$ ipython --no-banner

In [1]: import numpy as np

In [2]: np.set_printoptions(precision=1, suppress=True, linewidth=140)

In [3]: tidy = lambda a: np.round(a, 1) + 0

In [4]: mat = np.load("layer19.npy")

In [5]: print(mat)
[[-35.9   8.6 -16.8]
 [-37.5   9.3 -17.6]
 [ 20.2  13.7   9.1]
 [-54.1  14.2 -33. ]
 [-51.1  13.6 -34.8]
 [ 18.1  15.2   8.9]
 [-53.6  13.2 -32.9]
 [-51.2  12.1 -34.7]
 [-52.2  14.1 -31.9]
 [-37.1   6.4 -14.1]
 [-38.3   8.3 -15.2]
 [-38.4   8.1 -16.3]
 [ 21.   13.8   8.6]
 [-51.7  14.9 -32.9]
 [-52.4  15.6 -32.3]]

In [6]: D = np.linalg.norm(mat[:, None] - mat[None], axis=-1)

In [7]: print(D.mean(axis=1).argmax())
12

In [8]: print(D.shape)
(15, 15)

In [9]: print((D + 1e9 * np.eye(15)).round(6).argmin(axis=1))
[ 1  0 12  6  7  2  3  4 13 10 11 10  2 14 13]

In [10]: Xc = mat - mat.mean(axis=0)

In [11]: left, s, VT = np.linalg.svd(Xc, full_matrices=False)

In [12]: print((np.sign(left[:, 0]) == np.sign(left[0, 0])).astype(int))
[1 1 0 1 1 0 1 1 1 1 1 1 0 1 1]

In [13]: print(np.linalg.matrix_rank(Xc))
3

In [14]: print(tidy((s ** 2).sum() ** 2 / (s ** 4).sum()))
1.0

In [15]: print(np.abs(VT[0]).argmax())
0

In [16]: other = mat / np.sqrt((mat ** 2).mean(axis=1, keepdims=True))

In [17]: print(tidy(other[8]))
[-1.4  0.4 -0.9]

In [18]: print(tidy(np.linalg.norm(other, axis=1)))
[1.7 1.7 1.7 1.7 1.7 1.7 1.7 1.7 1.7 1.7 1.7 1.7 1.7 1.7 1.7]

In [19]: print(np.linalg.matrix_rank(other) == np.linalg.matrix_rank(mat))
True

In [20]: F = np.loadtxt("out15.csv", delimiter=",")

In [21]: print(F)
[[ 1. -1. -1.  1.  1. -1. -1.  1.]
 [ 1. -1.  1. -1. -1.  1. -1.  1.]
 [ 1. -1.  1. -1.  1. -1.  1. -1.]]

In [22]: other = F / np.sqrt((F ** 2).mean(axis=1, keepdims=True))

In [23]: print(F - F.mean(axis=1, keepdims=True))
[[ 1. -1. -1.  1.  1. -1. -1.  1.]
 [ 1. -1.  1. -1. -1.  1. -1.  1.]
 [ 1. -1.  1. -1.  1. -1.  1. -1.]]

In [24]: print(np.linalg.matrix_rank(other) == np.linalg.matrix_rank(F))
True

In [25]: print(np.linalg.matrix_rank(F - F.mean(axis=1, keepdims=True)))
3
